% python3 -q
>>> import numpy as np
>>> np.set_printoptions(precision=2, suppress=True, linewidth=160)
>>> W0 = np.load("layer11.npy")
>>> W0
array([[ 4.,  0.,  0.,  1.,  0.,  2.,  2.,  0., -2.],
       [ 0.,  3.,  0.,  0.,  0.,  0.,  0.,  0.,  0.],
       [ 0.,  0.,  3.,  0.,  0.,  0.,  0.,  0.,  0.],
       [ 1.,  0.,  0.,  4.,  0.,  2.,  2.,  0., -2.],
       [ 0.,  0.,  0.,  0.,  3.,  0.,  0.,  0.,  0.],
       [ 2.,  0.,  0.,  2.,  0.,  7.,  4.,  0., -4.],
       [ 2.,  0.,  0.,  2.,  0.,  4.,  7.,  0., -4.],
       [ 0.,  0.,  0.,  0.,  0.,  0.,  0.,  3.,  0.],
       [-2.,  0.,  0., -2.,  0., -4., -4.,  0.,  7.]])
>>> vals, evecs = np.linalg.eigh(W0)
>>> np.round(evecs.T @ evecs, 2) + 0
array([[1., 0., 0., 0., 0., 0., 0., 0., 0.],
       [0., 1., 0., 0., 0., 0., 0., 0., 0.],
       [0., 0., 1., 0., 0., 0., 0., 0., 0.],
       [0., 0., 0., 1., 0., 0., 0., 0., 0.],
       [0., 0., 0., 0., 1., 0., 0., 0., 0.],
       [0., 0., 0., 0., 0., 1., 0., 0., 0.],
       [0., 0., 0., 0., 0., 0., 1., 0., 0.],
       [0., 0., 0., 0., 0., 0., 0., 1., 0.],
       [0., 0., 0., 0., 0., 0., 0., 0., 1.]])
>>> np.linalg.eigvalsh(W0 @ W0)
array([  9.,   9.,   9.,   9.,   9.,   9.,   9.,   9., 289.])
>>> np.abs(evecs[:, -1])
array([0.27, 0.  , 0.  , 0.27, 0.  , 0.53, 0.53, 0.  , 0.53])
>>> (vals > 1e-8).sum(), (vals < -1e-8).sum()
(np.int64(9), np.int64(0))
>>> np.linalg.svd(W0, compute_uv=False)
array([17.,  3.,  3.,  3.,  3.,  3.,  3.,  3.,  3.])
>>> np.abs(evecs[:, -1]).round(6).argmax()
np.int64(5)
>>> vals.sum(), np.trace(W0)
(np.float64(41.0), np.float64(41.0))
>>> vals
array([ 3.,  3.,  3.,  3.,  3.,  3.,  3.,  3., 17.])
>>> np.unique(vals.round(6) + 0, return_counts=True)[1]
array([8, 1])
>>> x0 = np.ones(9)
>>> for _ in range(7):
...     x0 = W0 @ x0
...     x0 /= np.linalg.norm(x0)
...     print(round(x0 @ W0 @ x0, 2))
... 
14.53
16.91
17.0
17.0
17.0
17.0
17.0
>>> np.round(np.linalg.eigvalsh(W0)[-1], 2)
np.float64(17.0)
>>> vals, evecs = np.linalg.eigh(W0)
>>> x0 = np.array([1, 0, 2, 1, 0, 1, 1, 2, 1])
>>> np.round(evecs * np.maximum(vals, 0) @ evecs.T, 2) + 0
array([[ 4.,  0.,  0.,  1.,  0.,  2.,  2.,  0., -2.],
       [ 0.,  3.,  0.,  0.,  0.,  0.,  0.,  0.,  0.],
       [ 0.,  0.,  3.,  0.,  0.,  0.,  0.,  0.,  0.],
       [ 1.,  0.,  0.,  4.,  0.,  2.,  2.,  0., -2.],
       [ 0.,  0.,  0.,  0.,  3.,  0.,  0.,  0.,  0.],
       [ 2.,  0.,  0.,  2.,  0.,  7.,  4.,  0., -4.],
       [ 2.,  0.,  0.,  2.,  0.,  4.,  7.,  0., -4.],
       [ 0.,  0.,  0.,  0.,  0.,  0.,  0.,  3.,  0.],
       [-2.,  0.,  0., -2.,  0., -4., -4.,  0.,  7.]])
>>> (np.sign(evecs[:, -1].round(6)) == np.sign(evecs[0, -1].round(6))).astype(int)
array([1, 0, 0, 1, 0, 1, 1, 0, 0])
>>> x0 @ W0 @ x0
np.float64(55.0)
>>> np.round(x0 @ W0 @ x0 / (x0 @ x0), 2), np.round(vals[0], 2), vals[-1]
(np.float64(4.23), np.float64(3.0), np.float64(17.0))
>>> low = np.linalg.cholesky(W0)
>>> np.diag(low) ** 2
array([4.  , 3.  , 3.  , 3.75, 3.  , 5.4 , 4.33, 3.  , 3.92])
>>> low @ low.T
array([[ 4.,  0.,  0.,  1.,  0.,  2.,  2.,  0., -2.],
       [ 0.,  3.,  0.,  0.,  0.,  0.,  0.,  0.,  0.],
       [ 0.,  0.,  3.,  0.,  0.,  0.,  0.,  0.,  0.],
       [ 1.,  0.,  0.,  4.,  0.,  2.,  2.,  0., -2.],
       [ 0.,  0.,  0.,  0.,  3.,  0.,  0.,  0.,  0.],
       [ 2.,  0.,  0.,  2.,  0.,  7.,  4.,  0., -4.],
       [ 2.,  0.,  0.,  2.,  0.,  4.,  7.,  0., -4.],
       [ 0.,  0.,  0.,  0.,  0.,  0.,  0.,  3.,  0.],
       [-2.,  0.,  0., -2.,  0., -4., -4.,  0.,  7.]])
>>> W0 / np.sqrt(np.outer(np.diag(W0), np.diag(W0)))
array([[ 1.  ,  0.  ,  0.  ,  0.25,  0.  ,  0.38,  0.38,  0.  , -0.38],
       [ 0.  ,  1.  ,  0.  ,  0.  ,  0.  ,  0.  ,  0.  ,  0.  ,  0.  ],
       [ 0.  ,  0.  ,  1.  ,  0.  ,  0.  ,  0.  ,  0.  ,  0.  ,  0.  ],
       [ 0.25,  0.  ,  0.  ,  1.  ,  0.  ,  0.38,  0.38,  0.  , -0.38],
       [ 0.  ,  0.  ,  0.  ,  0.  ,  1.  ,  0.  ,  0.  ,  0.  ,  0.  ],
       [ 0.38,  0.  ,  0.  ,  0.38,  0.  ,  1.  ,  0.57,  0.  , -0.57],
       [ 0.38,  0.  ,  0.  ,  0.38,  0.  ,  0.57,  1.  ,  0.  , -0.57],
       [ 0.  ,  0.  ,  0.  ,  0.  ,  0.  ,  0.  ,  0.  ,  1.  ,  0.  ],
       [-0.38,  0.  ,  0.  , -0.38,  0.  , -0.57, -0.57,  0.  ,  1.  ]])
